% ipython --no-banner

In [1]: import numpy as np

In [2]: np.set_printoptions(suppress=True, linewidth=120)

In [3]: rd = lambda a: np.round(a, 3) + 0

In [4]: A = np.array([[-1, 0, 0, 0, 0, 0],
   ...:     [0, 4, 0, 0, 0, 0],
   ...:     [0, 0, 5, 0, 0, 0],
   ...:     [0, 0, 0, 2, 0, 0],
   ...:     [0, 0, 0, 0, 4, 0],
   ...:     [0, 0, 0, 0, 0, 7]])

In [5]: # triangular, det is the product of the diagonal

In [6]: print(rd(np.linalg.norm(A[5], 1)), rd(np.linalg.norm(A[5], np.inf)))
7.0 7.0

In [7]: print(rd(np.linalg.norm(A, 1)), rd(np.linalg.norm(A, np.inf)))
7.0 7.0

In [8]: print(rd(np.linalg.norm(A) ** 2 / np.linalg.norm(A, 2) ** 2))
2.265

In [9]: print(rd(np.linalg.norm(A, axis=1)))
[1. 4. 5. 2. 4. 7.]

In [10]: print(rd(np.linalg.norm(A[5] - A[1])))
8.062

In [11]: evals, evecs = np.linalg.eigh(A)

In [12]: print(rd(np.linalg.eigvalsh(A @ A)))
[ 1.  4. 16. 16. 25. 49.]

In [13]: print(rd(np.linalg.eigvalsh(A + -3 * np.eye(6))))
[-4. -1.  1.  1.  2.  4.]

In [14]: print(np.unique(evals.round(6) + 0, return_counts=True)[1])
[1 1 2 1 1]

In [15]: print(np.abs(evecs[:, -1]).round(6).argmax())
5

In [16]: print(evecs.T @ evecs)
[[1. 0. 0. 0. 0. 0.]
 [0. 1. 0. 0. 0. 0.]
 [0. 0. 1. 0. 0. 0.]
 [0. 0. 0. 1. 0. 0.]
 [0. 0. 0. 0. 1. 0.]
 [0. 0. 0. 0. 0. 1.]]

In [17]: print(evals.sum(), np.trace(A))
21.0 21

In [18]: print(evals)
[-1.  2.  4.  4.  5.  7.]

In [19]: print(np.abs(evecs[:, -1]))
[0. 0. 0. 0. 0. 1.]

In [20]: data = np.array([[0, 0, -2], [0, 0, -1], [0, 0, 0]])

In [21]: P = np.triu(np.array([[-4, 2, -3], [0, -1, -1], [1, -4, 4]]), 1) + np.eye(3)

In [22]: A2 = P @ data @ np.linalg.inv(P)

In [23]: print(np.poly(A2))
[1. 0. 0. 0.]

In [24]: print(A2)
[[ 0.  0. -4.]
 [ 0.  0. -1.]
 [ 0.  0.  0.]]

In [25]: print(P @ data - data @ P)
[[ 0.  0. -2.]
 [ 0.  0.  0.]
 [ 0.  0.  0.]]

In [26]: rng = np.random.default_rng(887)

In [27]: A2 = data + rng.integers(-2, 3, (3, 1)) @ rng.integers(-2, 3, (1, 3))

In [28]: print(A2)
[[-2  4 -2]
 [-2  4 -1]
 [ 1 -2  0]]

In [29]: print(np.abs(A2 - data).sum(axis=1))
[6 6 3]

In [30]: print(rd(np.linalg.svd(A2 - data, compute_uv=False)))
[6.708 0.    0.   ]
